% ipython --no-banner

In [1]: import numpy as np

In [2]: np.set_printoptions(precision=4, suppress=True, linewidth=120)

In [3]: cent = np.array([[0, -1, 0, -1, -2, -2, -2]])

In [4]: rng = np.random.default_rng(4333)

In [5]: J = rng.normal(size=(28, 1)) @ cent + np.array([1, 2, 2, 0, 2, 2, 2])

In [6]: print(J)
[[ 1.      1.4137  2.     -0.5863  0.8274  0.8274  0.8274]
 [ 1.      1.6824  2.     -0.3176  1.3648  1.3648  1.3648]
 [ 1.      2.4904  2.      0.4904  2.9809  2.9809  2.9809]
 [ 1.      2.4488  2.      0.4488  2.8976  2.8976  2.8976]
 [ 1.      0.9359  2.     -1.0641 -0.1282 -0.1282 -0.1282]
 [ 1.      0.6637  2.     -1.3363 -0.6726 -0.6726 -0.6726]
 [ 1.      1.8513  2.     -0.1487  1.7026  1.7026  1.7026]
 [ 1.      2.2568  2.      0.2568  2.5136  2.5136  2.5136]
 [ 1.      1.1263  2.     -0.8737  0.2525  0.2525  0.2525]
 [ 1.      2.5881  2.      0.5881  3.1763  3.1763  3.1763]
 [ 1.      2.0713  2.      0.0713  2.1426  2.1426  2.1426]
 [ 1.      1.1107  2.     -0.8893  0.2213  0.2213  0.2213]
 [ 1.      2.9469  2.      0.9469  3.8938  3.8938  3.8938]
 [ 1.      2.7111  2.      0.7111  3.4223  3.4223  3.4223]
 [ 1.      0.4579  2.     -1.5421 -1.0842 -1.0842 -1.0842]
 [ 1.      1.3945  2.     -0.6055  0.789   0.789   0.789 ]
 [ 1.      2.3018  2.      0.3018  2.6035  2.6035  2.6035]
 [ 1.      1.2365  2.     -0.7635  0.473   0.473   0.473 ]
 [ 1.      1.6854  2.     -0.3146  1.3707  1.3707  1.3707]
 [ 1.      2.1255  2.      0.1255  2.2509  2.2509  2.2509]
 [ 1.      0.6302  2.     -1.3698 -0.7395 -0.7395 -0.7395]
 [ 1.      2.3048  2.      0.3048  2.6096  2.6096  2.6096]
 [ 1.      1.9682  2.     -0.0318  1.9365  1.9365  1.9365]
 [ 1.      1.9225  2.     -0.0775  1.845   1.845   1.845 ]
 [ 1.      2.9382  2.      0.9382  3.8764  3.8764  3.8764]
 [ 1.      1.6831  2.     -0.3169  1.3661  1.3661  1.3661]
 [ 1.      1.8821  2.     -0.1179  1.7642  1.7642  1.7642]
 [ 1.      1.664   2.     -0.336   1.328   1.328   1.328 ]]

In [7]: # looks like rank 2

In [8]: other = J / np.linalg.norm(J, axis=1, keepdims=True)

In [9]: cov = other @ other.T

In [10]: print((cov - 2 * np.eye(28)).round(6).argmax(axis=1))
[15 25  3  2 11 20 26 16 11  2 19  8 24  9 20  0 21  8 25 10  5 16 23 26 12  1  6  1]

In [11]: print(np.linalg.norm(other, axis=1))
[1. 1. 1. 1. 1. 1. 1. 1. 1. 1. 1. 1. 1. 1. 1. 1. 1. 1. 1. 1. 1. 1. 1. 1. 1. 1. 1. 1.]

In [12]: other = np.array([[2, 5, 1],
    ...:     [5, -4, 0],
    ...:     [-1, 0, 2],
    ...:     [-4, -3, -2],
    ...:     [3, -4, 1],
    ...:     [5, 4, -1],
    ...:     [-4, 4, -3]])

In [13]: print(np.einsum("ij->j", J))
[28.     50.4919 56.     -5.5081 44.9839 44.9839 44.9839]

In [14]: print(np.vstack([J, other.T]).shape)
(31, 7)

In [15]: def softmax(z):
    ...:     e = np.exp(z - z.max(axis=-1, keepdims=True))
    ...:     return e / e.sum(axis=-1, keepdims=True)
    ...: 

In [16]: print(softmax(J[7] + 4))
[0.0469 0.1647 0.1274 0.0223 0.2129 0.2129 0.2129]

In [17]: print(softmax(J).sum(axis=1))
[1. 1. 1. 1. 1. 1. 1. 1. 1. 1. 1. 1. 1. 1. 1. 1. 1. 1. 1. 1. 1. 1. 1. 1. 1. 1. 1. 1.]

In [18]: print(softmax(J[7]))
[0.0469 0.1647 0.1274 0.0223 0.2129 0.2129 0.2129]

In [19]: att = J @ J.T / np.sqrt(7)

In [20]: print(softmax(att)[7] @ J)
[1.     2.8768 2.     0.8768 3.7535 3.7535 3.7535]

In [21]: print(softmax(att).round(6).argmax(axis=1))
[12 12 12 12 14 14 12 12 12 12 12 12 12 12 14 12 12 12 12 12 14 12 12 12 12 12 12 12]

In [22]: left, s, VT = np.linalg.svd(J)

In [23]: evecs = VT[:(s > 1e-8).sum()]

In [24]: x0 = J[7] + 2 * J[14] + rng.integers(2) * np.eye(7)[2]

In [25]: print(x0)
[ 3.      3.1726  6.     -2.8274  0.3451  0.3451  0.3451]

In [26]: print(np.diag(evecs.T @ evecs))
[0.1429 0.2143 0.5714 0.2143 0.2857 0.2857 0.2857]

In [27]: print(np.allclose(evecs.T @ evecs @ x0, x0))
True

In [28]: F = np.load("out15.npy")

In [29]: print(F)
[[ 0  6 17  4  9  0  0  0  1  0]
 [ 0  0  0  0  0  0  0  0  0  0]
 [37 27 26 60 50 48 25 47 38 61]
 [25  3  9 31 23 11 16  0 19 22]
 [ 0  0  0  0  0 13  0  0  0  0]
 [12  1 10 39 30 19 11  0 25 25]
 [ 0  0  0  0  0  0  0  0  0  0]
 [ 0 12  4  0  0  0  0  0  0  0]
 [ 0  0  0  0  0  0  0  0  0  0]
 [ 1 26 30  0  8  0  0  0  0  4]
 [ 2  0  0  4  2  0  1  0  2  0]
 [ 0  0  0  0  0  0  0  2  0  0]
 [ 0 52 51 18 31  6  0 35  8 34]
 [ 5  0  0  0  0 14 18  0  0  0]
 [ 0  0  0  0  0 16  6  1  0  0]
 [ 0  3 12  0  0  0  0  0  0  0]
 [46 31 30 43 38 23 23 32 25 49]
 [ 3 17  9  0  3 11  0 23  0 10]
 [ 0 11 13  0  0  0  0  0  0  0]
 [ 0  0  0 14 10 26  2 14 11 10]
 [14 44 45 26 33  6  0 27 13 37]
 [ 0  0  0  0  0  0  0  0  0  0]
 [39 44 33 54 49 58 24 77 34 70]
 [ 0 25 30 15 22  3  0  8  8 16]
 [30  0  0 30 18 10 22  0 19 16]
 [ 5  2  1 23 17 27  9 16 16 19]
 [ 0 29 35 24 29  4  0 10 13 25]
 [ 0  0  0  0  0  0  0  0  0  0]
 [ 0  0  0  0  0  0  0  0  0  0]
 [ 0  9  0  0  0  1  0 12  0  0]
 [27 28 24 43 38 39 17 45 27 49]
 [ 0 14 11  0  3  2  0  9  0  4]
 [ 0  0  2  0  0  0  0  0  0  0]
 [ 0  0  0  0  0  0  0  0  0  0]
 [ 0  0  0  0  0  0  0  0  0  0]
 [ 0  0  0  0  0  0  0  0  0  0]
 [ 0 17  8  0  0  0  0  6  0  0]]

In [30]: # row 6 repeats row 1

In [31]: O, evecs = np.linalg.qr(F[:, :7])[0], np.linalg.qr(F[:, 7:])[0]

In [32]: s = np.linalg.svd(O.T @ evecs, compute_uv=False)

In [33]: print((s > 0.9).sum())
2

In [34]: print(round(float(np.linalg.norm(O @ O.T - evecs @ evecs.T, 2)), 4))
1.0

In [35]: Xs = F - F.mean(axis=0)

In [36]: evecs = np.linalg.svd(Xs)[2][:1]

In [37]: other = Xs - Xs @ evecs.T @ evecs

In [38]: print(np.diag(evecs.T @ evecs))
[0.0675 0.0716 0.0614 0.1579 0.1318 0.0825 0.0218 0.1398 0.0589 0.2069]

In [39]: T = F.reshape(37, 2, -1)

In [40]: print(np.einsum("ihd,jhd->hij", T, T).shape)
(2, 37, 37)

In [41]: D = np.linalg.norm(F[:, None] - F[None], axis=-1)

In [42]: print(D.mean(axis=1).argmax())
22

In [43]: print(np.unravel_index(D.round(6).argmax(), D.shape))
(np.int64(1), np.int64(22))

In [44]: print(D[15].round(6).argsort(kind="stable")[:4])
[15 18 32  0]

In [45]: print(np.linalg.matrix_rank(D ** 2))
12

In [46]: print(D.shape)
(37, 37)

In [47]: cent = F[[28, 0]].astype(float)

In [48]: for _ in range(6):
    ...:     labels = np.linalg.norm(F[:, None] - cent, axis=-1).argmin(axis=1)
    ...:     cent = np.array([F[labels == j].mean(axis=0) for j in range(2)])
    ...: 

In [49]: print(labels)
[0 0 1 0 0 1 0 0 0 0 0 0 1 0 0 0 1 0 0 0 1 0 1 0 0 0 1 0 0 0 1 0 0 0 0 0 0]

In [50]: print(np.abs(cent[1] - cent[0]).argmax())
9

In [51]: print(np.bincount(labels))
[29  8]

In [52]: A = np.load("a.npy")

In [53]: print(A)
[[ 5  1  5  1  5  1]
 [-3 -5 -3 -5 -3 -5]
 [-1  3 -1  3 -1  3]
 [ 5  1  5  1  5  1]
 [-3 -5 -3 -5 -3 -5]
 [-1  3 -1  3 -1  3]]

In [54]: labels = rng.permutation(6)

In [55]: print(labels)
[2 0 4 3 1 5]

In [56]: other = A[labels][:, labels]

In [57]: print(other)
[[-1 -1 -1  3  3  3]
 [ 5  5  5  1  1  1]
 [-3 -3 -3 -5 -5 -5]
 [ 5  5  5  1  1  1]
 [-3 -3 -3 -5 -5 -5]
 [-1 -1 -1  3  3  3]]

In [58]: print(round(float(np.linalg.det(other)), 4), round(float(np.linalg.det(A[labels])), 4))
0.0 0.0

In [59]: print(np.round(np.sort(np.abs(np.linalg.eigvals(other))), 4) + 0)
[0. 0. 0. 0. 0. 0.]

In [60]: print(np.allclose(other, A))
False

In [61]: print(np.linalg.lstsq(other[:-1].T, other[-1])[2])
2

In [62]: left, s, VT = np.linalg.svd(A)

In [63]: print(s.round(4) + 0)
[17.6635 10.3923  0.      0.      0.      0.    ]

In [64]: other = left[:, :2] @ np.diag(s[:2]) @ VT[:2]

In [65]: print(np.linalg.matrix_rank(A, rtol=0.05))
2

In [66]: print(np.round(np.linalg.norm(A - other, 2), 4), np.round(s[2], 4))
0.0 0.0

In [67]: X = np.loadtxt("run17.csv", delimiter=",")

In [68]: print(X)
[[-25.165  -25.2761 -24.4     -0.3279]
 [-23.4496 -23.2355 -22.5737  -0.3592]
 [ -4.2168  -2.4657  -3.5849   0.2758]
 [ -4.0523  -2.3273  -3.4424   0.2875]
 [ -3.603   -1.9587  -3.0561   0.3179]
 [ -2.0758  -0.8393  -1.773    0.3843]
 [ -0.1987  -0.0123  -0.1912   0.1131]
 [  0.0249  -0.0002   0.025   -0.017 ]
 [  0.2764  -0.0279   0.2982  -0.2357]
 [  1.4571  -0.4042   3.1314  -3.8304]
 [  2.502    0.5676   6.6204  -7.7171]
 [  2.755    0.8887   7.402   -8.5058]
 [  3.1014   1.352    8.4409  -9.5222]
 [  6.3647   6.2386  17.2232 -17.206 ]
 [  9.782   11.6513  25.4905 -23.6207]]

In [69]: left, s, VT = np.linalg.svd(X)

In [70]: evecs = VT[:(s > 1e-8).sum()]

In [71]: x0 = X[4] + 4 * X[10] + rng.integers(2) * np.eye(4)[1]

In [72]: print(x0)
[  6.4048   1.3115  23.4256 -30.5505]

In [73]: print(evecs.T @ evecs)
[[ 0.8285 -0.1215  0.3002  0.193 ]
 [-0.1215  0.9139  0.2126  0.1367]
 [ 0.3002  0.2126  0.4747 -0.3377]
 [ 0.193   0.1367 -0.3377  0.7829]]

In [74]: print(np.diag(evecs.T @ evecs))
[0.8285 0.9139 0.4747 0.7829]
